>>> import numpy as np
>>> import numpy.linalg as la
>>> np.set_printoptions(precision=1, suppress=True, linewidth=140, legacy="1.25")
>>> mat = np.load("arr.npy")
>>> mat
array([[0, 0, 0, 1],
       [0, 1, 0, 0],
       [1, 0, 0, 0],
       [0, 0, 1, 0]])
>>> Q, r_ = la.qr(mat)
>>> np.trace(Q @ Q.T)
4.0
>>> np.abs(np.diag(r_))
array([1., 1., 1., 1.])
>>> Q.T @ Q
array([[1., 0., 0., 0.],
       [0., 1., 0., 0.],
       [0., 0., 1., 0.],
       [0., 0., 0., 1.]])
>>> la.pinv(mat)
array([[0., 0., 1., 0.],
       [0., 1., 0., 0.],
       [0., 0., 0., 1.],
       [1., 0., 0., 0.]])
>>> la.norm(mat, axis=0)
array([1., 1., 1., 1.])
>>> mat.T @ mat
array([[1, 0, 0, 0],
       [0, 1, 0, 0],
       [0, 0, 1, 0],
       [0, 0, 0, 1]])
>>> Y = la.inv(mat)
>>> la.det(mat) * Y
array([[0., 0., 1., 0.],
       [0., 1., 0., 0.],
       [0., 0., 0., 1.],
       [1., 0., 0., 0.]])
>>> round(float(la.cond(mat)), 1)
1.0
>>> round(float(la.det(mat)), 1)
1.0
>>> (la.matrix_power((mat != 0) + (mat.T != 0) + np.eye(4), 4) > 0).astype(int)
array([[1, 0, 1, 1],
       [0, 1, 0, 0],
       [1, 0, 1, 1],
       [1, 0, 1, 1]])
>>> (mat != 0).astype(int)
array([[0, 0, 0, 1],
       [0, 1, 0, 0],
       [1, 0, 0, 0],
       [0, 0, 1, 0]])
>>> mat @ mat
array([[0, 0, 1, 0],
       [0, 1, 0, 0],
       [0, 0, 0, 1],
       [1, 0, 0, 0]])
>>> np.flatnonzero(la.matrix_power((mat != 0) + (mat.T != 0) + np.eye(4), 4)[0])
array([0, 2, 3])
>>> gram = mat.T @ mat
>>> (mat @ mat.T).shape
(4, 4)
>>> gram
array([[1, 0, 0, 0],
       [0, 1, 0, 0],
       [0, 0, 1, 0],
       [0, 0, 0, 1]])
>>> la.svd(mat, compute_uv=False) ** 2
array([1., 1., 1., 1.])
>>> np.trace(gram), (mat ** 2).sum()
(4, 4)
>>> arr = np.loadtxt("mat.csv", delimiter=",")
>>> arr.round(1) + 0
array([[ 0. , -0.4,  0.2],
       [ 0.9,  0.7,  0.7],
       [ 2.9,  0.1,  1.8],
       [ 2.8,  0.3,  1.9],
       [ 1.8, -0.4,  1.4],
       [ 0.4, -0.3,  0.3],
       [ 2.1, -0.1,  1.5],
       [ 1. ,  0.4,  0.1],
       [ 1.1, -0.1,  0.4],
       [ 2.7,  0.3,  1.3],
       [ 1.8,  0.4,  1.1],
       [ 3.6,  0.4,  2.5],
       [ 2.5,  0.3,  2. ],
       [ 0.9,  0.2,  0.3]])
>>> th = np.radians(72)
>>> r_ = np.eye(3)
>>> r_[2, 2] = r_[0, 0] = np.cos(th)
>>> r_[2, 0], r_[0, 2] = -np.sin(th), np.sin(th)
>>> r_
array([[ 0.3,  0. ,  1. ],
       [ 0. ,  1. ,  0. ],
       [-1. ,  0. ,  0.3]])
>>> Y = arr @ r_.T
>>> np.allclose(la.norm(arr, axis=1), la.norm(Y, axis=1))
True
>>> la.svd(arr, compute_uv=False), la.svd(Y, compute_uv=False)
(array([9.1, 1.2, 0.7]), array([9.1, 1.2, 0.7]))
>>> m1 = np.load("block14.npy")
>>> m1
array([[ -1.9,  -3.8, -21.5],
       [ -1.9,  -3.8, -21.1],
       [ -1.9,  -3.6, -16.2],
       [ -1.9,  -3.5, -14.7],
       [ -2. ,  -3.3, -11.4],
       [ -2. ,  -3.1,  -9.2],
       [ -1.9,  -2.4,  -4.5],
       [ -1.8,  -2. ,  -3.1],
       [ -1.7,  -1.8,  -2.6],
       [ -1.4,  -1.5,  -1.8],
       [ -1.4,  -1.5,  -1.8],
       [  0.1,   0.1,   0.1],
       [  1.6,   1.1,   1.2],
       [  1.8,   1.3,   1.4],
       [  7.3,   4. ,   6.7],
       [ 11. ,   5.4,  11.3],
       [ 12.3,   5.8,  13.2],
       [ 14.4,   6.6,  16.3],
       [ 15.9,   7. ,  18.6],
       [ 22.1,   8.9,  29. ]])
>>> Xs = m1 - m1.mean(axis=0)
>>> evecs = la.svd(Xs)[2][:2]
>>> Y = Xs - Xs @ evecs.T @ evecs
>>> (Xs @ evecs.T).std(axis=0)
array([15.3,  2.9])
>>> round(float(la.norm(Y) / la.norm(Xs)), 1)
0.0
>>> Y.std(axis=0)
array([0.2, 0.6, 0.1])
>>> la.norm(Y, axis=1).round(6).argmax()
19
>>> np.round(np.cov(Xs @ evecs.T, rowvar=False), 1) + 0
array([[247.3,   0. ],
       [  0. ,   8.8]])
>>> proj = m1 @ la.solve(m1.T @ m1, m1.T)
>>> np.round(la.eigvalsh(proj), 1) + 0
array([0., 0., 0., 0., 0., 0., 0., 0., 0., 0., 0., 0., 0., 0., 0., 0., 0., 1., 1., 1.])
>>> np.round(np.diag(proj), 1) + 0
array([0.3, 0.3, 0.2, 0.1, 0.1, 0.1, 0.1, 0.1, 0.1, 0.1, 0.1, 0. , 0. , 0. , 0.1, 0.1, 0.1, 0.2, 0.2, 0.6])
>>> round(np.trace(proj), 1)
3.0
>>> cent = m1[[0, 9]].astype(float)
>>> for _ in range(6):
...     z = la.norm(m1[:, None] - cent, axis=-1).argmin(axis=1)
...     cent = np.array([m1[z == j].mean(axis=0) for j in range(2)])
... 
>>> z
array([0, 0, 0, 0, 0, 0, 0, 0, 0, 0, 0, 0, 0, 0, 1, 1, 1, 1, 1, 1])
>>> cent
array([[-1.2, -2. , -7.5],
       [13.8,  6.3, 15.8]])
>>> np.bincount(z)
array([14,  6])
>>> np.abs(cent[1] - cent[0]).argmax()
2
>>> f, r1 = m1[8], m1[13]
>>> np.round(f @ f, 1)
12.9
>>> pr = (f @ r1) / (f @ f) * f
>>> pr
array([1.2, 1.3, 1.8])
>>> la.matrix_rank(np.outer(f, r1))
1
>>> np.round(la.norm(f + r1) ** 2 + la.norm(f - r1) ** 2, 1)
39.6
>>> W0 = np.array([[0, -3, 9], [-9, -1, 1], [-8, -4, -9]])
>>> W0
array([[ 0, -3,  9],
       [-9, -1,  1],
       [-8, -4, -9]])
>>> Q, r_ = la.qr(W0)
>>> np.allclose(r_.T @ r_, W0.T @ W0)
True
>>> Q @ r_
array([[ 0., -3.,  9.],
       [-9., -1.,  1.],
       [-8., -4., -9.]])
>>> r_
array([[-12. ,  -3.4,  -5.2],
       [  0. ,   3.8,  -2.6],
       [  0. ,   0. , -11.4]])
>>> np.round(Q.T @ Q, 1) + 0
array([[1., 0., 0.],
       [0., 1., 0.],
       [0., 0., 1.]])
>>> f = np.array([2, 1, 0, 0]) + 0.5
>>> X = np.eye(4) - 2 * np.outer(f, f) / (f @ f)
>>> X
array([[-0.4, -0.8, -0.3, -0.3],
       [-0.8,  0.5, -0.2, -0.2],
       [-0.3, -0.2,  0.9, -0.1],
       [-0.3, -0.2, -0.1,  0.9]])
>>> np.all(la.eigvalsh(X) > 0)
False
>>> round(la.eigvalsh(X).min(), 1)
-1.0
>>> Q = X.astype(float).copy()
>>> for j in range(4):
...     Q[:, j] -= Q[:, :j] @ (Q[:, :j].T @ Q[:, j])
...     Q[:, j] /= la.norm(Q[:, j])
... 
>>> np.round(Q.T @ X, 1) + 0
array([[1., 0., 0., 0.],
       [0., 1., 0., 0.],
       [0., 0., 1., 0.],
       [0., 0., 0., 1.]])
>>> Q
array([[-0.4, -0.8, -0.3, -0.3],
       [-0.8,  0.5, -0.2, -0.2],
       [-0.3, -0.2,  0.9, -0.1],
       [-0.3, -0.2, -0.1,  0.9]])
